% ipython --no-banner

In [1]: import numpy as np

In [2]: np.set_printoptions(precision=1, suppress=True, linewidth=160)

In [3]: def rnd(a):
   ...:     return np.round(a, 1) + 0
   ...: 

In [4]: F = np.loadtxt("data.csv", delimiter=",")

In [5]: F
Out[5]: 
array([[ 3.,  0.,  0.,  2.,  0.,  2., -2.,  0.,  0.],
       [ 0., -1., -1.,  0., -1.,  0.,  0., -2., -3.],
       [ 0., -2.,  1.,  0., -2.,  0.,  0.,  0., -3.],
       [-1.,  0.,  0., -1.,  0.,  0.,  0.,  0.,  0.],
       [ 0., -1.,  1.,  0.,  3.,  0.,  0., -2., -3.],
       [-3.,  0.,  0.,  0.,  0.,  3., -2.,  0.,  0.],
       [-2.,  0.,  0., -1.,  0., -1., -1.,  0.,  0.],
       [ 0., -1.,  0.,  0.,  1.,  0.,  0.,  2.,  3.],
       [ 0., -1.,  0.,  0., -1.,  0.,  0., -3.,  1.]])

In [6]: M2 = np.array([[0, -3],
   ...:     [3, -2],
   ...:     [5, -3],
   ...:     [-2, -2],
   ...:     [-1, -5],
   ...:     [0, 4],
   ...:     [-3, -1],
   ...:     [-1, -5],
   ...:     [0, 0]])

In [7]: np.einsum("ik,kj->ij", F, M2)
Out[7]: 
array([[  2.,  -3.],
       [ -5.,  20.],
       [  1.,  11.],
       [  2.,   5.],
       [  1.,  -6.],
       [  6.,  23.],
       [  5.,   5.],
       [ -6., -13.],
       [  1.,  22.]])

In [8]: np.einsum("ij,ij->i", F, F)
Out[8]: array([21., 16., 18.,  2., 24., 22.,  7., 15., 12.])

In [9]: np.einsum("ij->j", F)
Out[9]: array([-3., -6.,  1.,  0.,  0.,  4., -5., -5., -5.])

In [10]: np.einsum("ik,kj->ji", F, M2)
Out[10]: 
array([[  2.,  -5.,   1.,   2.,   1.,   6.,   5.,  -6.,   1.],
       [ -3.,  20.,  11.,   5.,  -6.,  23.,   5., -13.,  22.]])

In [11]: np.vstack([F, M2.T]).shape
Out[11]: (11, 9)

In [12]: gram = F.T @ F

In [13]: (F @ F.T).shape
Out[13]: (9, 9)

In [14]: rnd(np.linalg.svd(F, compute_uv=False) ** 2)
Out[14]: array([48.6, 27. , 22.6, 16.3, 12.2,  6.3,  2.1,  1.6,  0.3])

In [15]: np.trace(gram), (F ** 2).sum()
Out[15]: (np.float64(137.0), np.float64(137.0))

In [16]: mat = np.loadtxt("a.csv", delimiter=",")

In [17]: mat
Out[17]: 
array([[  4.,   5.,   6.,   7.,   8.,   9.,  10.,  11.,  12.,  13.,  14.,  15.,  16.,  17.,  18.],
       [ 19.,  20.,  21.,  22.,  23.,  24.,  25.,  26.,  27.,  28.,  29.,  30.,  31.,  32.,  33.],
       [ 34.,  35.,  36.,  37.,  38.,  39.,  40.,  41.,  42.,  43.,  44.,  45.,  46.,  47.,  48.],
       [ 49.,  50.,  51.,  52.,  53.,  54.,  55.,  56.,  57.,  58.,  59.,  60.,  61.,  62.,  63.],
       [ 64.,  65.,  66.,  67.,  68.,  69.,  70.,  71.,  72.,  73.,  74.,  75.,  76.,  77.,  78.],
       [ 79.,  80.,  81.,  82.,  83.,  84.,  85.,  86.,  87.,  88.,  89.,  90.,  91.,  92.,  93.],
       [ 94.,  95.,  96.,  97.,  98.,  99., 100., 101., 102., 103., 104., 105., 106., 107., 108.],
       [109., 110., 111., 112., 113., 114., 115., 116., 117., 118., 119., 120., 121., 122., 123.],
       [124., 125., 126., 127., 128., 129., 130., 131., 132., 133., 134., 135., 136., 137., 138.]])

In [18]: t = np.radians(45)

In [19]: Rm = np.eye(15)

In [20]: Rm[11, 11] = Rm[0, 0] = np.cos(t)

In [21]: Rm[11, 0], Rm[0, 11] = -np.sin(t), np.sin(t)

In [22]: M2 = mat @ Rm.T

In [23]: rnd(np.linalg.svd(mat, compute_uv=False)), rnd(np.linalg.svd(M2, compute_uv=False))
Out[23]: 
(array([940.7,  24. ,   0. ,   0. ,   0. ,   0. ,   0. ,   0. ,   0. ]),
 array([940.7,  24. ,   0. ,   0. ,   0. ,   0. ,   0. ,   0. ,   0. ]))

In [24]: rnd(M2)
Out[24]: 
array([[ 13.4,   5. ,   6. ,   7. ,   8. ,   9. ,  10. ,  11. ,  12. ,  13. ,  14. ,   7.8,  16. ,  17. ,  18. ],
       [ 34.6,  20. ,  21. ,  22. ,  23. ,  24. ,  25. ,  26. ,  27. ,  28. ,  29. ,   7.8,  31. ,  32. ,  33. ],
       [ 55.9,  35. ,  36. ,  37. ,  38. ,  39. ,  40. ,  41. ,  42. ,  43. ,  44. ,   7.8,  46. ,  47. ,  48. ],
       [ 77.1,  50. ,  51. ,  52. ,  53. ,  54. ,  55. ,  56. ,  57. ,  58. ,  59. ,   7.8,  61. ,  62. ,  63. ],
       [ 98.3,  65. ,  66. ,  67. ,  68. ,  69. ,  70. ,  71. ,  72. ,  73. ,  74. ,   7.8,  76. ,  77. ,  78. ],
       [119.5,  80. ,  81. ,  82. ,  83. ,  84. ,  85. ,  86. ,  87. ,  88. ,  89. ,   7.8,  91. ,  92. ,  93. ],
       [140.7,  95. ,  96. ,  97. ,  98. ,  99. , 100. , 101. , 102. , 103. , 104. ,   7.8, 106. , 107. , 108. ],
       [161.9, 110. , 111. , 112. , 113. , 114. , 115. , 116. , 117. , 118. , 119. ,   7.8, 121. , 122. , 123. ],
       [183.1, 125. , 126. , 127. , 128. , 129. , 130. , 131. , 132. , 133. , 134. ,   7.8, 136. , 137. , 138. ]])

In [25]: np.allclose(np.linalg.norm(mat, axis=1), np.linalg.norm(M2, axis=1))
Out[25]: True
